$ ipython --no-banner

In [1]: import numpy as np

In [2]: import numpy.linalg as la

In [3]: np.set_printoptions(suppress=True, linewidth=200)

In [4]: rnd = lambda a: np.round(a, 1) + 0

In [5]: A = np.loadtxt("arr.csv", delimiter=",")

In [6]: A
Out[6]: 
array([[  1.5,  -3.2,  -2. ,  -2.3,  -6.5,  -0.9,   0.1,  -2.7,   2. ,   0.3],
       [  4.2,  -1. ,  -4.1,  -5.3,  -5.3,   2. ,  -3. , -10.5,   0.1,   2. ],
       [  1.3,  -0.1,  -2.5,  -2.6,  -5.2,  -1.7,  -0.5,  -2.6,   0.2,   2.1],
       [  3.1,  -4. ,  -2.4,  -4.6,  -5.4,   0.2,   0. ,  -5.9,  -0.5,   2.2],
       [  1.6,  -3.4,  -1.9,  -2.1,  -6.8,  -1.4,   0.3,  -2.6,   1.1,   1.6],
       [  1.9,   0.9,  -1.9,  -3. ,  -1.5,   2.2,  -1.8,  -6.6,  -0.4,   0.4],
       [  2.7,   0.8,  -2.8,  -3.8,  -1.9,   3.3,  -3.2,  -9.1,  -0.9,   0.6],
       [  3. ,  -3.1,   0.2,  -1.9,   3.9,   3.5,   0.4,  -2.5,  -1.1,   0. ],
       [  3.5,  -0.1,  -3.3,  -4.9,  -2.8,   0.6,  -0.9,  -8.1,  -1.7,   3.5],
       [  3.5,  -3.3,  -2.5,  -5.4,  -1.1,   0.7,   0.4,  -5.2,  -2.2,   2.7],
       [  2.6,  -1.2,  -3.1,  -4.6,  -3.1,  -0.7,  -0.6,  -5.6,  -1.3,   3.2],
       [  2.7,   1.4,  -0.4,  -2.1,   0.6,   4.9,  -2.4,  -6.8,  -1.2,  -0.7],
       [  3.5,  -2. ,  -3.4,  -4.9,  -6. ,  -0.1,  -0.9,  -7. ,  -0.7,   2.4],
       [  3.1,  -4.3,  -1.7,  -3. ,  -4.5,   2.3,  -0.6,  -4.6,   1.9,   0.7],
       [  4.3,  -3.8,  -2.1,  -4.5,  -4. ,   3.6,  -1.8,  -7.9,   1.2,   0.5],
       [  1.4,   1.8,  -1.9,  -1.9,  -3.2,   1.5,  -1.8,  -5. ,  -0.2,   0.3],
       [  1.4,   0.9,  -2. ,  -2.2,  -2.6,   0.2,  -1.4,  -4.5,   0. ,   1.3],
       [  2.6,  -0.1,  -0.5,  -1.5,   2.6,   6. ,  -1.8,  -5.6,  -0.1,  -1. ],
       [  0.4,   3.4,  -1.7,  -1.8,  -1.8,   0.2,  -1.3,  -5.6,  -1.7,   1.7],
       [  2.1,  -1.4,  -1.9,  -2.8,  -4.1,  -0.1,  -0.1,  -4.7,  -0.1,   1.2],
       [  3.8,  -3.1,  -1.8,  -3.2,  -1.4,   3.7,  -1.2,  -6.9,   0.2,  -0.1],
       [  0.4,   0.8,  -1.1,  -0.8,  -3.6,   1.4,  -1.7,  -3.6,   1.7,  -1. ],
       [  2.2,   0.6,  -2.1,  -3.5,  -1.6,  -0.5,  -0.6,  -5.4,  -2.1,   2.3],
       [  2.5,  -1.7,  -1.8,  -3. ,   0. ,   0.5,  -0.2,  -3. ,  -1.6,   1.9],
       [  1.6,   3.5,  -2.4,  -2. ,  -0.3,   3.7,  -2.7,  -7.6,  -0.7,  -0.3],
       [  1.9,  -1.3,  -0.2,  -1.3,   2.9,   2.9,  -0.2,  -2.2,  -0.7,   0. ],
       [  2.8,  -2.2,  -0.2,  -2. ,   4. ,   3.7,  -0.1,  -2.2,  -1.3,   0.4],
       [  1.7,  -1. ,  -1.1,  -2.1,  -1.5,  -0.9,  -0.7,  -2.5,  -0.9,   1.7],
       [  0. ,   1.6,  -1.2,  -0.2,  -1.4,   0.3,  -0.7,  -1.6,   0.4,   0.2],
       [  1. ,   1.7,  -2.6,  -1.1,  -7.3,   1.6,  -2.2,  -6.5,   2.4,  -0.6],
       [  0.5,   2.5,  -2. ,  -0.8,  -4.8,  -0.6,  -1.3,  -3.9,   0.2,   0.9],
       [  2.7,   0.9,  -3.4,  -3.7,  -5.2,   2.4,  -2.4,  -8.5,   0.4,   0.8],
       [  3.2,  -2.5,   0.3,  -1.8,   0.9,   5.8,  -1.2,  -5. ,   1.1,  -1.6],
       [  2.5,  -3.7,  -2.1,  -2.2,  -6.7,   2.8,  -1.4,  -4.5,   2.6,  -0.9],
       [  3.1,  -0.7,  -0.8,  -2.9,   1. ,   4.7,  -1.8,  -6.5,   0.3,  -0.7],
       [  3.3,  -2.3,  -1.8,  -2.9,  -1.9,   4.8,  -2. ,  -6.5,   0.6,  -0.8],
       [  1.8,   2.1,  -2.3,  -2.8,  -2.7,   2.7,  -3. ,  -8.4,  -0.2,   0.6],
       [  2.2,  -3.4,  -0.7,  -2.3,  -3.1,  -0.7,   0.9,  -1.3,   0.3,   1.2],
       [  1.3,   0. ,  -0.8,  -1.5,  -2.6,   3.7,  -2.2,  -5.2,   2.3,  -1.8],
       [  4.6,  -5.5,  -1.6,  -3.1,  -3.5,   4. ,  -1.3,  -6.6,   1.4,  -0.3],
       [  2. ,  -1.2,  -2.2,  -2.6,  -3.9,   0.2,  -0.6,  -4.2,   0.7,   0.9],
       [  3.9,  -5.9,  -2.1,  -4.2,  -3. ,   2.8,   0. ,  -6.1,   0.7,   0.5],
       [  3.3,  -0.4,  -2.4,  -4.6,  -4. ,   2.9,  -2.8,  -9.9,  -1. ,   2. ],
       [  2.5,  -3.2,  -2.1,  -4.1,  -2.9,  -0.1,   0.1,  -4.1,  -1.1,   1.6],
       [  0.3,   5.2,  -1.9,  -0.1,  -3.3,   2. ,  -2.9,  -6.8,   0.9,  -1.3]])

In [7]: f = np.array([2, -2, 2])

In [8]: print(rnd(np.polyval(f, A[21])))
[ 1.5  1.7  6.6  4.9 35.1  3.1 11.2 35.1  4.4  6. ]

In [9]: print(rnd(np.convolve(A[21], f)))
[  0.8   0.8  -3.    2.2  -7.8   8.4 -13.4  -1.    7.2 -12.6   5.4  -2. ]

In [10]: vec = np.array([1, -1, 0, -2, -2, 1, 1, -1, 1, 1])

In [11]: target = A @ vec

In [12]: c, lr = np.zeros(10), 1 / la.norm(A, 2) ** 2

In [13]: for i in range(50):
    ...:     c -= lr * A.T @ (A @ c - target)
    ...:     if i % 10 == 0: print(i, round(la.norm(A @ c - target), 1))
    ...: 
0 31.8
10 8.8
20 4.2
30 3.5
40 3.4

In [14]: rnd(la.cond(A))
Out[14]: np.float64(35.6)

In [15]: rnd(c)
Out[15]: array([ 1. , -1.7, -0.6, -1.2, -1.7,  0.3,  0.1, -1.3,  0.4,  0.4])

In [16]: hat = A @ la.solve(A.T @ A, A.T)

In [17]: rnd(la.eigvalsh(hat))
Out[17]: array([0., 0., 0., 0., 0., 0., 0., 0., 0., 0., 0., 0., 0., 0., 0., 0., 0., 0., 0., 0., 0., 0., 0., 0., 0., 0., 0., 0., 0., 0., 0., 0., 0., 0., 0., 1., 1., 1., 1., 1., 1., 1., 1., 1., 1.])

In [18]: np.allclose(hat @ hat, hat)
Out[18]: True

In [19]: idx = A[:, 2] > np.median(A[:, 2])

In [20]: f = A[idx].mean(axis=0) - A[~idx].mean(axis=0)

In [21]: idx.astype(int)
Out[21]: array([0, 0, 0, 0, 0, 0, 0, 1, 0, 0, 0, 1, 0, 1, 0, 0, 0, 1, 1, 0, 1, 1, 0, 1, 0, 1, 1, 1, 1, 0, 0, 0, 1, 0, 1, 1, 0, 1, 1, 1, 0, 0, 0, 0, 0])

In [22]: ((A - A.mean(axis=0)) @ f > 0).astype(int)
Out[22]: array([0, 0, 0, 0, 0, 1, 0, 1, 0, 0, 0, 1, 0, 0, 0, 0, 0, 1, 0, 0, 1, 1, 0, 1, 1, 1, 1, 1, 1, 0, 0, 0, 1, 0, 1, 1, 0, 1, 1, 1, 0, 1, 0, 0, 0])

In [23]: np.argsort(-np.abs(f).round(6), kind="stable")
Out[23]: array([4, 5, 7, 2, 9, 3, 1, 6, 8, 0])

In [24]: C = A[[35, 40]].astype(float)

In [25]: for _ in range(3):
    ...:     idx = la.norm(A[:, None] - C, axis=-1).argmin(axis=1)
    ...:     C = np.array([A[idx == j].mean(axis=0) for j in range(2)])
    ...: 

In [26]: idx
Out[26]: array([1, 0, 1, 1, 1, 0, 0, 0, 1, 1, 1, 0, 1, 1, 0, 1, 1, 0, 1, 1, 0, 1, 1, 1, 0, 0, 0, 1, 1, 1, 1, 1, 0, 1, 0, 0, 0, 1, 0, 0, 1, 0, 0, 1, 1])

In [27]: np.abs(C[1] - C[0]).argmax()
Out[27]: np.int64(5)

In [28]: rnd(C)
Out[28]: 
array([[ 2.9, -1.2, -1.5, -2.9, -0.9,  3.7, -1.7, -6.4,  0. ,  0. ],
       [ 1.9, -0.7, -2.1, -2.7, -3.8,  0.4, -0.8, -4.6,  0. ,  1.2]])

In [29]: rnd(C[1] - C[0])
Out[29]: array([-1. ,  0.5, -0.6,  0.2, -2.9, -3.4,  0.9,  1.8,  0. ,  1.2])

In [30]: np.bincount(idx)
Out[30]: array([19, 26])

In [31]: F = np.loadtxt("dump.csv", delimiter=",")

In [32]: print(rnd(F))
[[ 0.3  0.2  0.2  0.4 -0.1  0.3  0.7 -0.5  0.  -0.1  0.1]
 [ 0.2 -0.3  0.2  0.2 -0.3  0.1  0.2  0.4  0.   0.   0. ]
 [ 0.2  0.2  0.3  0.1 -0.2  0.5 -0.5  0.1 -0.3  0.   0.2]
 [ 0.4  0.2  0.1 -0.7  0.2  0.2  0.1  0.3  0.2  0.2  0.1]
 [-0.1 -0.3 -0.2  0.2 -0.3  0.  -0.3  0.4  0.   0.  -0.1]
 [ 0.3  0.1  0.5  0.2  0.   0.1  0.6  0.2  0.5 -0.1  0. ]
 [ 0.7  0.2 -0.5  0.1 -0.3  0.6  0.6 -0.4  0.6 -0.4  0. ]
 [-0.5  0.4  0.1  0.3  0.4  0.2 -0.4  0.3  0.  -0.1 -0.3]
 [ 0.   0.  -0.3  0.2  0.   0.5  0.6  0.  -0.1  0.6  0. ]
 [-0.1  0.   0.   0.2  0.  -0.1 -0.4 -0.1  0.6  0.5  0.3]
 [ 0.1  0.   0.2  0.1 -0.1  0.   0.  -0.3  0.   0.3  0.3]]

In [33]: W1 = np.array([[3, -3, 2, -1, 0, 1],
    ...:     [1, -2, -2, -3, -1, -3],
    ...:     [3, -3, -2, 0, 2, 0],
    ...:     [1, -2, 1, -2, -2, -1],
    ...:     [-1, -3, -3, -3, 2, -3],
    ...:     [2, 2, -3, 0, 3, -3],
    ...:     [-2, -3, 3, -3, 1, 3],
    ...:     [3, 1, -1, 0, 0, 3],
    ...:     [0, 3, -2, 0, -2, 3],
    ...:     [2, 3, 3, -2, 2, 0],
    ...:     [1, 2, 2, 1, 3, -1]])

In [34]: c = np.array([-1, 2, 1, 3, -1, -1])

In [35]: H = np.maximum(F @ W1 + c, 0)

In [36]: rnd(H)
Out[36]: 
array([[0. , 0. , 3. , 0. , 0.1, 0. ],
       [1.6, 2.1, 2.5, 3.7, 0. , 2.3],
       [3.4, 2.6, 0. , 4.5, 1. , 0. ],
       [1.5, 2.7, 0. , 1.9, 1.8, 0. ],
       [0.1, 4.9, 1.6, 5.2, 0. , 0.9],
       [0.8, 0. , 0.8, 0.3, 0. , 2.4],
       [0. , 1.6, 2. , 1.3, 0. , 0.4],
       [0. , 1.7, 0. , 1.4, 0. , 0. ],
       [0. , 3.4, 4.5, 0. , 1.5, 0. ],
       [0.4, 6.4, 1.2, 3.1, 0. , 0. ],
       [0. , 2. , 2.6, 2.6, 0.6, 0. ]])

In [37]: print(rnd((H > 0).mean(axis=0)))
[0.5 0.8 0.7 0.8 0.5 0.4]

In [38]: C = np.array([[2, 2, 1],
    ...:     [3, 0, 0],
    ...:     [-3, -3, 3],
    ...:     [0, -2, -1],
    ...:     [1, -1, -1],
    ...:     [-1, -3, -2]])

In [39]: (H @ C).round(6).argmax(axis=1)
Out[39]: array([2, 2, 0, 0, 0, 2, 2, 0, 2, 0, 2])
